>>> import numpy as np
>>> from numpy import linalg as LA
>>> np.set_printoptions(precision=2, suppress=True, linewidth=100, floatmode="fixed")
>>> rd = lambda a: np.round(a, 2) + 0
>>> mat = np.load("test12.npy")
>>> mat
array([[43, -4,  7, -3,  7,  9, -2, -9],
       [-2, 21, -5, -1, -5,  2, -9, -3],
       [-3,  6, 27, -8,  2, -1,  8,  6],
       [ 7, -2,  6,  1,  1, -2,  2, -5],
       [ 1,  6,  7, -1, 66, -1,  3, -1],
       [ 5, -6,  3, -5,  0,  9, -1,  3],
       [ 5,  2,  8, -3,  2, -8, 25,  2],
       [-8,  6,  6, -6, -3,  0,  4, 39]])
>>> r0 = np.array([-1, -1, 0, 2, 1, 2, 1, 0])
>>> other = mat + np.outer(r0, np.eye(8)[5])
>>> rd(LA.det(other) / LA.det(mat)), rd(1 + LA.solve(mat, r0)[5])
(np.float64(5.23), np.float64(5.23))
>>> LA.matrix_rank(LA.inv(other) - LA.inv(mat), tol=1e-8)
np.int64(1)
>>> LA.matrix_rank(other - mat)
np.int64(1)
>>> rng = np.random.default_rng(209)
>>> idx = rng.permutation(8)
>>> other = mat[:, idx] * rng.choice([-1, 1], 8)
>>> other
array([[-43,  -3,   9,  -2,   9,   7,  -4,  -7],
       [  2,  -1,   3,  -9,   2,  -5,  21,   5],
       [  3,  -8,  -6,   8,  -1,  27,   6,  -2],
       [ -7,   1,   5,   2,  -2,   6,  -2,  -1],
       [ -1,  -1,   1,   3,  -1,   7,   6, -66],
       [ -5,  -5,  -3,  -1,   9,   3,  -6,   0],
       [ -5,  -3,  -2,  25,  -8,   8,   2,  -2],
       [  8,  -6, -39,   4,   0,   6,   6,   3]])
>>> left, _, vt = LA.svd(mat.T @ other)
>>> rd(left @ vt)
array([[-1.00,  0.00,  0.00,  0.00,  0.00,  0.00,  0.00,  0.00],
       [ 0.00,  0.00,  0.00,  0.00,  0.00,  0.00,  1.00,  0.00],
       [ 0.00,  0.00,  0.00,  0.00,  0.00,  1.00,  0.00,  0.00],
       [ 0.00,  1.00,  0.00,  0.00,  0.00,  0.00,  0.00,  0.00],
       [ 0.00,  0.00,  0.00,  0.00,  0.00,  0.00,  0.00, -1.00],
       [ 0.00,  0.00,  0.00,  0.00,  1.00,  0.00,  0.00,  0.00],
       [ 0.00,  0.00,  0.00,  1.00,  0.00,  0.00,  0.00,  0.00],
       [ 0.00,  0.00, -1.00,  0.00,  0.00,  0.00,  0.00,  0.00]])
>>> LA.matrix_rank(mat, rtol=0.1)
np.int64(7)
>>> np.argsort(-LA.norm(mat, axis=0).round(6), kind="stable")[:3]
array([4, 0, 7])
>>> rd(np.abs(LA.svd(mat)[2][-1]))
array([0.04, 0.12, 0.15, 0.80, 0.01, 0.52, 0.21, 0.05])
>>> other = mat / LA.norm(mat, axis=1, keepdims=True)
>>> C2 = other @ other.T
>>> rd(LA.norm(other, axis=1))
array([1.00, 1.00, 1.00, 1.00, 1.00, 1.00, 1.00, 1.00])
>>> np.argwhere(np.triu(np.abs(C2) > 0.95, 1))
array([], shape=(0, 2), dtype=int64)
>>> (mat - mat.T) / 2
array([[ 0.00, -1.00,  5.00, -5.00,  3.00,  2.00, -3.50, -0.50],
       [ 1.00,  0.00, -5.50,  0.50, -5.50,  4.00, -5.50, -4.50],
       [-5.00,  5.50,  0.00, -7.00, -2.50, -2.00,  0.00,  0.00],
       [ 5.00, -0.50,  7.00,  0.00,  1.00,  1.50,  2.50,  0.50],
       [-3.00,  5.50,  2.50, -1.00,  0.00, -0.50,  0.50,  1.00],
       [-2.00, -4.00,  2.00, -1.50,  0.50,  0.00,  3.50,  1.50],
       [ 3.50,  5.50,  0.00, -2.50, -0.50, -3.50,  0.00, -1.00],
       [ 0.50,  4.50,  0.00, -0.50, -1.00, -1.50,  1.00,  0.00]])
>>> np.trace(mat)
np.int64(231)
>>> rd(np.abs(LA.eigvals(mat)).max())
np.float64(65.72)
>>> LA.determinant(mat)
Traceback (most recent call last):
  File "<python-input-27>", line 1, in <module>
    LA.determinant(mat)
    ^^^^^^^^^^^^^^
AttributeError: module 'numpy.linalg' has no attribute 'determinant'
>>> arr = np.load("sample14.npy")
>>> arr
array([[0.00, 0.00, 0.00],
       [0.00, 0.00, 1.00],
       [0.00, 1.00, 0.00]])
>>> rd(LA.norm(arr, 2) / LA.norm(arr))
np.float64(0.71)
>>> np.argsort(-LA.norm(arr, axis=0).round(6), kind="stable")[:3]
array([1, 2, 0])
>>> LA.matrix_rank(arr, rtol=0.1)
np.int64(2)
